In [1]: import numpy as np

In [2]: np.set_printoptions(suppress=True, linewidth=160)

In [3]: def tidy(a):
   ...:     return np.round(a, 4) + 0
   ...: 

In [4]: W0 = np.array([[-1.0, 2.0, 2.0, 0.0, 0.0, 0.0, 2.0],
   ...:     [2.0, 2.0, 4.0, 0.0, 0.0, 0.0, 4.0],
   ...:     [2.0, 4.0, 2.0, 0.0, 0.0, 0.0, 4.0],
   ...:     [0.0, 0.0, 0.0, -2.0, 0.0, 0.0, 0.0],
   ...:     [0.0, 0.0, 0.0, 0.0, -2.0, 0.0, 0.0],
   ...:     [0.0, 0.0, 0.0, 0.0, 0.0, -2.0, 0.0],
   ...:     [2.0, 4.0, 4.0, 0.0, 0.0, 0.0, 2.0]])

In [5]: tidy(np.linalg.matrix_power(W0, 2))
Out[5]: 
array([[13., 18., 18.,  0.,  0.,  0., 18.],
       [18., 40., 36.,  0.,  0.,  0., 36.],
       [18., 36., 40.,  0.,  0.,  0., 36.],
       [ 0.,  0.,  0.,  4.,  0.,  0.,  0.],
       [ 0.,  0.,  0.,  0.,  4.,  0.,  0.],
       [ 0.,  0.,  0.,  0.,  0.,  4.,  0.],
       [18., 36., 36.,  0.,  0.,  0., 40.]])

In [6]: w, vecs = np.linalg.eigh(W0)

In [7]: x0 = np.array([-2, 0, 1, 2, 2, -1, 2])

In [8]: tidy(vecs * np.abs(w) @ vecs.T)
Out[8]: 
array([[2.6923, 1.3846, 1.3846, 0.    , 0.    , 0.    , 1.3846],
       [1.3846, 4.7692, 2.7692, 0.    , 0.    , 0.    , 2.7692],
       [1.3846, 2.7692, 4.7692, 0.    , 0.    , 0.    , 2.7692],
       [0.    , 0.    , 0.    , 2.    , 0.    , 0.    , 0.    ],
       [0.    , 0.    , 0.    , 0.    , 2.    , 0.    , 0.    ],
       [0.    , 0.    , 0.    , 0.    , 0.    , 2.    , 0.    ],
       [1.3846, 2.7692, 2.7692, 0.    , 0.    , 0.    , 4.7692]])

In [9]: tidy(x0 @ W0 @ x0 / (x0 @ x0)), tidy(w[0]), w[-1]
Out[9]: (np.float64(-1.1111), np.float64(-2.0), np.float64(11.0))

In [10]: tidy(np.linalg.eigvalsh(W0[1:, 1:]))
Out[10]: array([-2., -2., -2., -2., -2., 10.])

In [11]: np.abs(W0).sum(axis=1).max(), np.abs(w).max()
Out[11]: (np.float64(12.0), np.float64(11.0))

In [12]: E = np.loadtxt("m.csv", delimiter=",")

In [13]: E
Out[13]: 
array([[ 0.0246, -0.084 , -0.0335,  0.0325,  0.0426],
       [15.0442, -0.0544,  9.9602, 14.987 ,  0.0207],
       [ 5.8989, -0.0091,  3.9103,  6.0046,  0.0311],
       [ 9.0312,  0.0959,  6.0061,  9.0402,  0.0416],
       [ 5.991 ,  0.0432,  4.0209,  6.0164,  0.0347]])

In [14]: Uu, sig, Vt = np.linalg.svd(E)

In [15]: tidy(sig)
Out[15]: array([30.3957,  0.1538,  0.1002,  0.0427,  0.03  ])

In [16]: B = Uu[:, :1] @ np.diag(sig[:1]) @ Vt[:1]

In [17]: tidy(np.linalg.norm(E - B, 2)), tidy(sig[1])
Out[17]: (np.float64(0.1538), np.float64(0.1538))

In [18]: np.linalg.matrix_rank(B)
Out[18]: np.int64(1)

In [19]: Uu, sig, Vt = np.linalg.svd(E, full_matrices=False)

In [20]: tidy(np.cumsum(sig ** 2) / np.sum(sig ** 2))
Out[20]: array([1., 1., 1., 1., 1.])

In [21]: np.abs(Uu[:, 0]).round(6).argmax()
Out[21]: np.int64(1)

In [22]: tidy(Uu.T @ E @ Vt.T)
Out[22]: 
array([[30.3957,  0.    ,  0.    ,  0.    ,  0.    ],
       [ 0.    ,  0.1538,  0.    ,  0.    ,  0.    ],
       [ 0.    ,  0.    ,  0.1002,  0.    ,  0.    ],
       [ 0.    ,  0.    ,  0.    ,  0.0427,  0.    ],
       [ 0.    ,  0.    ,  0.    ,  0.    ,  0.03  ]])

In [23]: (sig > 1e-8).sum()
Out[23]: np.int64(5)

In [24]: tidy(Uu.T @ Uu)
Out[24]: 
array([[1., 0., 0., 0., 0.],
       [0., 1., 0., 0., 0.],
       [0., 0., 1., 0., 0.],
       [0., 0., 0., 1., 0.],
       [0., 0., 0., 0., 1.]])

In [25]: B = E / np.sqrt((E ** 2).mean(axis=1, keepdims=True))

In [26]: np.linalg.matrix_rank(E - E.mean(axis=1, keepdims=True))
Out[26]: np.int64(4)

In [27]: tidy(np.linalg.norm(B, axis=1))
Out[27]: array([2.2361, 2.2361, 2.2361, 2.2361, 2.2361])

In [28]: tidy(B[0])
Out[28]: array([ 0.5095, -1.7399, -0.6939,  0.6732,  0.8824])

In [29]: tidy(E.sum(axis=1))
Out[29]: array([-0.0178, 39.9577, 15.8358, 24.215 , 16.1062])

In [30]: tidy(np.linalg.norm(E))
Out[30]: np.float64(30.3963)

In [31]: np.count_nonzero(E)
Out[31]: np.int64(25)

In [32]: tidy(E.mean(axis=0))
Out[32]: array([ 7.198 , -0.0017,  4.7728,  7.2161,  0.0341])

In [33]: np.linalg.matrix_rank(E)
Out[33]: np.int64(5)

In [34]: np.abs(E).max()
Out[34]: np.float64(15.0442)

In [35]: tidy(np.linalg.svd(E, compute_uv=False))
Out[35]: array([30.3957,  0.1538,  0.1002,  0.0427,  0.03  ])

In [36]: rng = np.random.default_rng(585856)

In [37]: labels = rng.permutation(5)

In [38]: labels
Out[38]: array([0, 2, 4, 3, 1])

In [39]: B = E[labels][:, labels]

In [40]: B
Out[40]: 
array([[ 0.0246, -0.0335,  0.0426,  0.0325, -0.084 ],
       [ 5.8989,  3.9103,  0.0311,  6.0046, -0.0091],
       [ 5.991 ,  4.0209,  0.0347,  6.0164,  0.0432],
       [ 9.0312,  6.0061,  0.0416,  9.0402,  0.0959],
       [15.0442,  9.9602,  0.0207, 14.987 , -0.0544]])

In [41]: np.allclose(B, E)
Out[41]: False

In [42]: tidy(np.sort(np.abs(np.linalg.eigvals(B))))
Out[42]: array([ 0.0453,  0.0453,  0.1495,  0.1495, 13.0689])

In [43]: tidy(np.trace(B))
Out[43]: np.float64(12.9554)

In [44]: arr = np.load("layer4.npy")

In [45]: tidy(arr)
Out[45]: 
array([[-0.4582,  0.1645, -0.0295,  0.262 , -0.3354,  0.0409],
       [ 0.1057, -0.0689, -0.1074, -0.6393, -0.1496, -0.2065],
       [-0.4229, -0.4192, -0.1025,  0.0299,  0.5707, -0.1626],
       [-0.3172,  0.4261,  0.2256,  0.0399, -0.1127,  0.0145],
       [ 0.5287, -0.2349,  0.123 ,  0.1748, -0.042 , -0.1347],
       [-0.2115, -0.2279, -0.0039,  0.425 ,  0.0527, -0.2772],
       [ 0.141 ,  0.481 , -0.7579,  0.1465,  0.1296, -0.3342],
       [-0.1057,  0.3249,  0.4438, -0.279 ,  0.2741, -0.6001],
       [ 0.141 ,  0.3713,  0.1375,  0.0302,  0.585 ,  0.5272],
       [ 0.2115, -0.0647, -0.0155,  0.1744,  0.2777, -0.1459],
       [ 0.282 ,  0.1575,  0.3472,  0.4224, -0.1043, -0.2511]])

In [46]: labels = rng.permutation(6)

In [47]: B = arr[:, labels] * rng.choice([-1, 1], 6)

In [48]: tidy(B)
Out[48]: 
array([[-0.3354,  0.0409, -0.1645, -0.0295,  0.262 , -0.4582],
       [-0.1496, -0.2065,  0.0689, -0.1074, -0.6393,  0.1057],
       [ 0.5707, -0.1626,  0.4192, -0.1025,  0.0299, -0.4229],
       [-0.1127,  0.0145, -0.4261,  0.2256,  0.0399, -0.3172],
       [-0.042 , -0.1347,  0.2349,  0.123 ,  0.1748,  0.5287],
       [ 0.0527, -0.2772,  0.2279, -0.0039,  0.425 , -0.2115],
       [ 0.1296, -0.3342, -0.481 , -0.7579,  0.1465,  0.141 ],
       [ 0.2741, -0.6001, -0.3249,  0.4438, -0.279 , -0.1057],
       [ 0.585 ,  0.5272, -0.3713,  0.1375,  0.0302,  0.141 ],
       [ 0.2777, -0.1459,  0.0647, -0.0155,  0.1744,  0.2115],
       [-0.1043, -0.2511, -0.1575,  0.3472,  0.4224,  0.282 ]])

In [49]: Uu, _, Vt = np.linalg.svd(arr.T @ B)

In [50]: labels
Out[50]: array([4, 5, 1, 2, 3, 0])

In [51]: tidy(Uu @ Vt)
Out[51]: 
array([[ 0.,  0.,  0.,  0.,  0.,  1.],
       [ 0.,  0., -1.,  0.,  0.,  0.],
       [ 0.,  0.,  0.,  1.,  0.,  0.],
       [ 0.,  0.,  0.,  0.,  1.,  0.],
       [ 1.,  0.,  0.,  0.,  0.,  0.],
       [ 0.,  1.,  0.,  0.,  0.,  0.]])

In [52]: F = np.load("run12.npy")

In [53]: F
Out[53]: 
array([[ 22,   3,   3,   3,   0],
       [  1,  40,   2,   2,   1],
       [  1,   0, 120,   0,   1],
       [  1,   0,   2, 140,   1],
       [  1,   0,   0,   1, 141]])

In [54]: w, vecs = np.linalg.eig(F)

In [55]: tidy(np.sort(np.linalg.eigvals(F.T)))
Out[55]: array([ 21.7877,  40.1558, 120.0317, 139.3445, 141.6803])

In [56]: tidy(F @ vecs[:, 0] - w[0] * vecs[:, 0])
Out[56]: array([0., 0., 0., 0., 0.])

In [57]: T = np.stack([F, 3 * F, F[::-1]])

In [58]: T.shape
Out[58]: (3, 5, 5)

In [59]: tidy(np.linalg.norm(T, axis=(1, 2)))
Out[59]: array([236.6685, 710.0056, 236.6685])

In [60]: np.einsum("bij,cij->bc", T, T)
Out[60]: 
array([[ 56012, 168036,  15024],
       [168036, 504108,  45072],
       [ 15024,  45072,  56012]])
